In [1]: import numpy as np

In [2]: import numpy.linalg as la

In [3]: np.set_printoptions(precision=2, suppress=True, linewidth=140)

In [4]: A = np.load("case13.npy")

In [5]: A
Out[5]: 
array([[ 1,  2,  2, -2, -1,  0, -2],
       [ 2,  1,  2,  2, -2, -1,  0],
       [ 2,  2,  1,  2,  2, -2, -1],
       [-2,  2,  2,  1,  2,  2, -2],
       [-1, -2,  2,  2,  1,  2,  2],
       [ 0, -1, -2,  2,  2,  1,  2],
       [-2,  0, -1, -2,  2,  2,  1]])

In [6]: def softmax(z):
   ...:     e = np.exp(z - z.max(axis=-1, keepdims=True))
   ...:     return e / e.sum(axis=-1, keepdims=True)
   ...: 

In [7]: softmax(A[0] + 5)
Out[7]: array([0.14, 0.39, 0.39, 0.01, 0.02, 0.05, 0.01])

In [8]: softmax(A).sum(axis=1)
Out[8]: array([1., 1., 1., 1., 1., 1., 1.])

In [9]: scores = A @ A.T / np.sqrt(7)

In [10]: np.round(softmax(scores), 2) + 0
Out[10]: 
array([[0.97, 0.01, 0.  , 0.01, 0.  , 0.  , 0.  ],
       [0.01, 0.94, 0.05, 0.  , 0.  , 0.  , 0.  ],
       [0.  , 0.01, 0.99, 0.  , 0.  , 0.  , 0.  ],
       [0.  , 0.  , 0.  , 1.  , 0.  , 0.  , 0.  ],
       [0.  , 0.  , 0.  , 0.  , 0.99, 0.01, 0.  ],
       [0.  , 0.  , 0.  , 0.  , 0.05, 0.94, 0.01],
       [0.  , 0.  , 0.  , 0.01, 0.  , 0.01, 0.97]])

In [11]: print(np.round(softmax(scores)[0] @ A, 2) + 0)
[ 0.98  1.99  1.99 -1.91 -0.96  0.   -1.97]

In [12]: rng = np.random.default_rng(71)

In [13]: idx = rng.permutation(7)

In [14]: out = A[:, idx] * rng.choice([-1, 1], 7)

In [15]: out
Out[15]: 
array([[-2, -2,  0, -2,  1, -1, -2],
       [-2,  0, -1, -1,  2, -2,  2],
       [-1, -1, -2, -2, -2, -2,  2],
       [-2, -2,  2, -2, -2,  2,  1],
       [-2,  2,  2,  2, -1,  1,  2],
       [ 2,  2,  1,  1, -2,  0,  2],
       [ 1,  1,  2,  0, -2,  2, -2]])

In [16]: left, _, vt = la.svd(A.T @ out)

In [17]: np.round(left @ vt, 2) + 0
Out[17]: 
array([[ 0.,  0.,  0.,  0.,  0., -1.,  0.],
       [ 0.,  0.,  0., -1.,  0.,  0.,  0.],
       [-1.,  0.,  0.,  0.,  0.,  0.,  0.],
       [ 0.,  0.,  0.,  0.,  0.,  0.,  1.],
       [ 0.,  0.,  0.,  0., -1.,  0.,  0.],
       [ 0.,  0.,  1.,  0.,  0.,  0.,  0.],
       [ 0.,  1.,  0.,  0.,  0.,  0.,  0.]])

In [18]: np.all(la.eigvalsh(A) > 0)
Out[18]: np.False_

In [19]: [round(float(la.det(A[:i, :i])), 2) + 0 for i in range(1, 8)]
Out[19]: [1.0, -3.0, 5.0, 57.0, 432.0, 924.0, 1520.0]

In [20]: out = A[0, 0] * A[1:] - np.outer(A[1:, 0], A[0])

In [21]: out
Out[21]: 
array([[ 0, -3, -2,  6,  0, -1,  4],
       [ 0, -2, -3,  6,  4, -2,  3],
       [ 0,  6,  6, -3,  0,  2, -6],
       [ 0,  0,  4,  0,  0,  2,  0],
       [ 0, -1, -2,  2,  2,  1,  2],
       [ 0,  4,  3, -6,  0,  2, -3]])

In [22]: np.flatnonzero(~out.round(6).any(axis=1))
Out[22]: array([], dtype=int64)

In [23]: w, vecs = la.eigh(A)

In [24]: la.eigvalsh(A + -1 * np.eye(7))
Out[24]: array([-6.72, -5.08, -0.34,  0.33,  0.79,  4.6 ,  6.41])

In [25]: w
Out[25]: array([-5.72, -4.08,  0.66,  1.33,  1.79,  5.6 ,  7.41])

In [26]: np.round(vecs.T @ vecs, 2) + 0
Out[26]: 
array([[1., 0., 0., 0., 0., 0., 0.],
       [0., 1., 0., 0., 0., 0., 0.],
       [0., 0., 1., 0., 0., 0., 0.],
       [0., 0., 0., 1., 0., 0., 0.],
       [0., 0., 0., 0., 1., 0., 0.],
       [0., 0., 0., 0., 0., 1., 0.],
       [0., 0., 0., 0., 0., 0., 1.]])

In [27]: np.round(vecs.T @ A @ vecs, 2) + 0
Out[27]: 
array([[-5.72,  0.  ,  0.  ,  0.  ,  0.  ,  0.  ,  0.  ],
       [ 0.  , -4.08,  0.  ,  0.  ,  0.  ,  0.  ,  0.  ],
       [ 0.  ,  0.  ,  0.66,  0.  ,  0.  ,  0.  ,  0.  ],
       [ 0.  ,  0.  ,  0.  ,  1.33,  0.  ,  0.  ,  0.  ],
       [ 0.  ,  0.  ,  0.  ,  0.  ,  1.79,  0.  ,  0.  ],
       [ 0.  ,  0.  ,  0.  ,  0.  ,  0.  ,  5.6 ,  0.  ],
       [ 0.  ,  0.  ,  0.  ,  0.  ,  0.  ,  0.  ,  7.41]])

In [28]: np.abs(vecs[:, -1]).round(6).argmax()
Out[28]: np.int64(0)

In [29]: (w > 1e-8).sum(), (w < -1e-8).sum()
Out[29]: (np.int64(5), np.int64(2))

In [30]: round(w.sum(), 2), np.trace(A)
Out[30]: (np.float64(7.0), np.int64(7))

In [31]: feats = np.loadtxt("test6.csv", delimiter=",")

In [32]: feats
Out[32]: 
array([[ 8.,  0.,  0.,  0.,  0.,  0.,  0.,  0.,  0.,  0.,  0.],
       [ 0.,  0.,  0.,  0.,  0.,  0.,  0.,  0.,  0.,  0.,  0.],
       [ 0.,  0., -2.,  0.,  0.,  0.,  0.,  0.,  0.,  0.,  0.],
       [ 0.,  0.,  0., -5.,  0.,  0.,  0.,  0.,  0.,  0.,  0.],
       [ 0.,  0.,  0.,  0.,  4.,  0.,  0.,  0.,  0.,  0.,  0.],
       [ 0.,  0.,  0.,  0.,  0.,  7.,  0.,  0.,  0.,  0.,  0.],
       [ 0.,  0.,  0.,  0.,  0.,  0.,  7.,  0.,  0.,  0.,  0.],
       [ 0.,  0.,  0.,  0.,  0.,  0.,  0.,  3.,  0.,  0.,  0.],
       [ 0.,  0.,  0.,  0.,  0.,  0.,  0.,  0.,  7.,  0.,  0.],
       [ 0.,  0.,  0.,  0.,  0.,  0.,  0.,  0.,  0., -6.,  0.],
       [ 0.,  0.,  0.,  0.,  0.,  0.,  0.,  0.,  0.,  0., -1.]])

In [33]: la.matrix_rank(feats, rtol=0.1)
Out[33]: np.int64(10)

In [34]: np.argsort(-la.norm(feats, axis=0).round(6), kind="stable")[:3]
Out[34]: array([0, 5, 6])

In [35]: round(float(la.norm(feats, 2) / la.norm(feats)), 2)
Out[35]: 0.46

In [36]: out = np.array([[-2, -1],
    ...:     [5, -3],
    ...:     [0, -2],
    ...:     [5, -5],
    ...:     [-4, 4],
    ...:     [2, 1],
    ...:     [-1, 3],
    ...:     [-4, 0],
    ...:     [3, 2],
    ...:     [-1, 0],
    ...:     [0, -5]])

In [37]: print(la.matrix_rank(np.vstack([feats, out.T])))
11

In [38]: np.einsum("ij->j", feats)
Out[38]: array([ 8.,  0., -2., -5.,  4.,  7.,  7.,  3.,  7., -6., -1.])

In [39]: np.einsum("ik,kj->ji", feats, out)
Out[39]: 
array([[-16.,   0.,   0., -25., -16.,  14.,  -7., -12.,  21.,   6.,   0.],
       [ -8.,   0.,   4.,  25.,  16.,   7.,  21.,   0.,  14.,   0.,   5.]])

In [40]: feats @ out
Out[40]: 
array([[-16.,  -8.],
       [  0.,   0.],
       [  0.,   4.],
       [-25.,  25.],
       [-16.,  16.],
       [ 14.,   7.],
       [ -7.,  21.],
       [-12.,   0.],
       [ 21.,  14.],
       [  6.,   0.],
       [  0.,   5.]])

In [41]: np.einsum("ik,kj->ij", feats, out)
Out[41]: 
array([[-16.,  -8.],
       [  0.,   0.],
       [  0.,   4.],
       [-25.,  25.],
       [-16.,  16.],
       [ 14.,   7.],
       [ -7.,  21.],
       [-12.,   0.],
       [ 21.,  14.],
       [  6.,   0.],
       [  0.,   5.]])

In [42]: print(np.vstack([feats, out.T]).shape)
(13, 11)

In [43]: la.matrix_rank(feats @ out)
Out[43]: np.int64(2)

In [44]: left, sigma, vt = la.svd(feats)

In [45]: print(sigma)
[8. 7. 7. 7. 6. 5. 4. 3. 2. 1. 0.]

In [46]: out = left[:, :10] @ np.diag(sigma[:10]) @ vt[:10]

In [47]: la.matrix_rank(feats, rtol=0.05)
Out[47]: np.int64(10)

In [48]: round(la.norm(feats - out) / la.norm(feats), 2)
Out[48]: np.float64(0.0)

In [49]: print(np.unique(feats.round(6), axis=0).shape)
(11, 11)

In [50]: np.abs(np.diag(la.qr(feats)[1])) > 1e-9
Out[50]: array([ True, False,  True,  True,  True,  True,  True,  True,  True,  True,  True])

In [51]: print(feats @ feats)
[[64.  0.  0.  0.  0.  0.  0.  0.  0.  0.  0.]
 [ 0.  0.  0.  0.  0.  0.  0.  0.  0.  0.  0.]
 [ 0.  0.  4.  0.  0.  0.  0.  0.  0.  0.  0.]
 [ 0.  0.  0. 25.  0.  0.  0.  0.  0.  0.  0.]
 [ 0.  0.  0.  0. 16.  0.  0.  0.  0.  0.  0.]
 [ 0.  0.  0.  0.  0. 49.  0.  0.  0.  0.  0.]
 [ 0.  0.  0.  0.  0.  0. 49.  0.  0.  0.  0.]
 [ 0.  0.  0.  0.  0.  0.  0.  9.  0.  0.  0.]
 [ 0.  0.  0.  0.  0.  0.  0.  0. 49.  0.  0.]
 [ 0.  0.  0.  0.  0.  0.  0.  0.  0. 36.  0.]
 [ 0.  0.  0.  0.  0.  0.  0.  0.  0.  0.  1.]]

In [52]: round(float(la.det(feats)), 2)
Out[52]: 0.0

In [53]: print(np.sort(la.eigvals(feats).real))
[-6. -5. -2. -1.  0.  3.  4.  7.  7.  7.  8.]

In [54]: W0 = np.array([[-0.6, 1.4, -0.2, -0.6, -0.6, 0.0, -1.8, 0.1],
    ...:     [0.8, -1.1, 0.6, 0.8, 0.7, -0.6, -0.7, 1.4],
    ...:     [-1.5, 0.1, 1.0, 0.4, 0.4, 0.8, 0.2, -0.3],
    ...:     [-1.4, 1.8, -0.6, -1.4, -1.0, 1.2, -0.7, 0.9],
    ...:     [-1.49, 0.15, 0.98, 0.43, 0.41, 0.74, 0.29, -0.35],
    ...:     [-0.4, -0.7, 1.4, 0.2, 0.6, -0.5, -2.5, 1.3],
    ...:     [0.2, 1.7, 1.3, 1.0, 0.5, 1.4, -1.2, -0.1]])

In [55]: u, v = W0[4], W0[0]

In [56]: np.round(u @ v, 2)
Out[56]: np.float64(-0.15)

In [57]: p = (u @ v) / (u @ u) * u

In [58]: v - p
Out[58]: array([-0.65,  1.41, -0.17, -0.58, -0.59,  0.03, -1.79,  0.09])

In [59]: print(p)
[ 0.05 -0.01 -0.03 -0.02 -0.01 -0.03 -0.01  0.01]

In [60]: T = np.stack([W0, -2 * W0, W0[::-1]])

In [61]: la.matrix_rank(T.reshape(3, -1))
Out[61]: np.int64(2)

In [62]: T.sum(axis=0)
Out[62]: 
array([[ 0.8 ,  0.3 ,  1.5 ,  1.6 ,  1.1 ,  1.4 ,  0.6 , -0.2 ],
       [-1.2 ,  0.4 ,  0.8 , -0.6 , -0.1 ,  0.1 , -1.8 , -0.1 ],
       [ 0.01,  0.05, -0.02,  0.03,  0.01, -0.06,  0.09, -0.05],
       [ 0.  ,  0.  ,  0.  ,  0.  ,  0.  ,  0.  ,  0.  ,  0.  ],
       [-0.01, -0.05,  0.02, -0.03, -0.01,  0.06, -0.09,  0.05],
       [ 1.2 , -0.4 , -0.8 ,  0.6 ,  0.1 , -0.1 ,  1.8 ,  0.1 ],
       [-0.8 , -0.3 , -1.5 , -1.6 , -1.1 , -1.4 , -0.6 ,  0.2 ]])

In [63]: print((T @ W0.T).shape)
(3, 7, 7)

In [64]: la.norm(T, axis=(1, 2))
Out[64]: array([ 7.27, 14.54,  7.27])

In [65]: la.matrix_rank(T)
Out[65]: array([7, 7, 7])

In [66]: F = np.load("dump.npy")

In [67]: print(F)
[[3. 1. 0. 0. 0. 0. 0. 0. 0. 0. 0. 0.]
 [0. 3. 1. 0. 0. 0. 0. 0. 0. 0. 0. 0.]
 [0. 0. 3. 1. 0. 0. 0. 0. 0. 0. 0. 0.]
 [0. 0. 0. 3. 1. 0. 0. 0. 0. 0. 0. 0.]
 [0. 0. 0. 0. 3. 1. 0. 0. 0. 0. 0. 0.]
 [0. 0. 0. 0. 0. 3. 1. 0. 0. 0. 0. 0.]
 [0. 0. 0. 0. 0. 0. 3. 1. 0. 0. 0. 0.]
 [0. 0. 0. 0. 0. 0. 0. 3. 1. 0. 0. 0.]
 [0. 0. 0. 0. 0. 0. 0. 0. 3. 1. 0. 0.]
 [0. 0. 0. 0. 0. 0. 0. 0. 0. 3. 1. 0.]
 [0. 0. 0. 0. 0. 0. 0. 0. 0. 0. 3. 1.]
 [0. 0. 0. 0. 0. 0. 0. 0. 0. 0. 0. 3.]]

In [68]: x0 = np.array([3, 2, -3, 0, 2, 4, -2, 1, -2, -5, 1, 5])

In [69]: h = np.maximum(F @ x0, 0)

In [70]: np.maximum(F @ x0, 0) - np.maximum(-F @ x0, 0)
Out[70]: array([ 11.,   3.,  -9.,   2.,  10.,  10.,  -5.,   1., -11., -14.,   8.,  15.])

In [71]: print(np.maximum(F @ (3 * x0), 0))
[33.  9.  0.  6. 30. 30.  0.  3.  0.  0. 24. 45.]

In [72]: u = np.array([2, 3, -1, -2, -3, -1, -2, 3, 2, 2, -1, 3])

In [73]: out = F + np.outer(u, np.eye(12)[2])

In [74]: out
Out[74]: 
array([[ 3.,  1.,  2.,  0.,  0.,  0.,  0.,  0.,  0.,  0.,  0.,  0.],
       [ 0.,  3.,  4.,  0.,  0.,  0.,  0.,  0.,  0.,  0.,  0.,  0.],
       [ 0.,  0.,  2.,  1.,  0.,  0.,  0.,  0.,  0.,  0.,  0.,  0.],
       [ 0.,  0., -2.,  3.,  1.,  0.,  0.,  0.,  0.,  0.,  0.,  0.],
       [ 0.,  0., -3.,  0.,  3.,  1.,  0.,  0.,  0.,  0.,  0.,  0.],
       [ 0.,  0., -1.,  0.,  0.,  3.,  1.,  0.,  0.,  0.,  0.,  0.],
       [ 0.,  0., -2.,  0.,  0.,  0.,  3.,  1.,  0.,  0.,  0.,  0.],
       [ 0.,  0.,  3.,  0.,  0.,  0.,  0.,  3.,  1.,  0.,  0.,  0.],
       [ 0.,  0.,  2.,  0.,  0.,  0.,  0.,  0.,  3.,  1.,  0.,  0.],
       [ 0.,  0.,  2.,  0.,  0.,  0.,  0.,  0.,  0.,  3.,  1.,  0.],
       [ 0.,  0., -1.,  0.,  0.,  0.,  0.,  0.,  0.,  0.,  3.,  1.],
       [ 0.,  0.,  3.,  0.,  0.,  0.,  0.,  0.,  0.,  0.,  0.,  3.]])

In [75]: la.matrix_rank(out - F)
Out[75]: np.int64(1)

In [76]: m1 = np.load("out3.npy")

In [77]: m1.round(2) + 0
Out[77]: 
array([[ 0.  , -0.02,  0.02,  0.  ,  0.02, -0.01,  0.  , -0.03,  0.02, -0.03],
       [-0.02,  0.12, -0.12,  0.02, -0.12,  0.07,  0.02,  0.17, -0.12,  0.17],
       [ 0.02, -0.12,  0.12, -0.02,  0.12, -0.07, -0.02, -0.17,  0.12, -0.17],
       [ 0.  ,  0.02, -0.02,  0.  , -0.02,  0.01,  0.  ,  0.03, -0.02,  0.03],
       [ 0.02, -0.12,  0.12, -0.02,  0.12, -0.07, -0.02, -0.17,  0.12, -0.17],
       [-0.01,  0.07, -0.07,  0.01, -0.07,  0.04,  0.01,  0.1 , -0.07,  0.1 ],
       [ 0.  ,  0.02, -0.02,  0.  , -0.02,  0.01,  0.  ,  0.03, -0.02,  0.03],
       [-0.03,  0.17, -0.17,  0.03, -0.17,  0.1 ,  0.03,  0.23, -0.17,  0.23],
       [ 0.02, -0.12,  0.12, -0.02,  0.12, -0.07, -0.02, -0.17,  0.12, -0.17],
       [-0.03,  0.17, -0.17,  0.03, -0.17,  0.1 ,  0.03,  0.23, -0.17,  0.23]])

In [78]: x0 = np.array([0, 3, -1, 2, 2, -2, -3, 1, -2, 0])

In [79]: la.eigvalsh(2 * m1 - np.eye(10))
Out[79]: array([-1., -1., -1., -1., -1., -1., -1., -1., -1.,  1.])
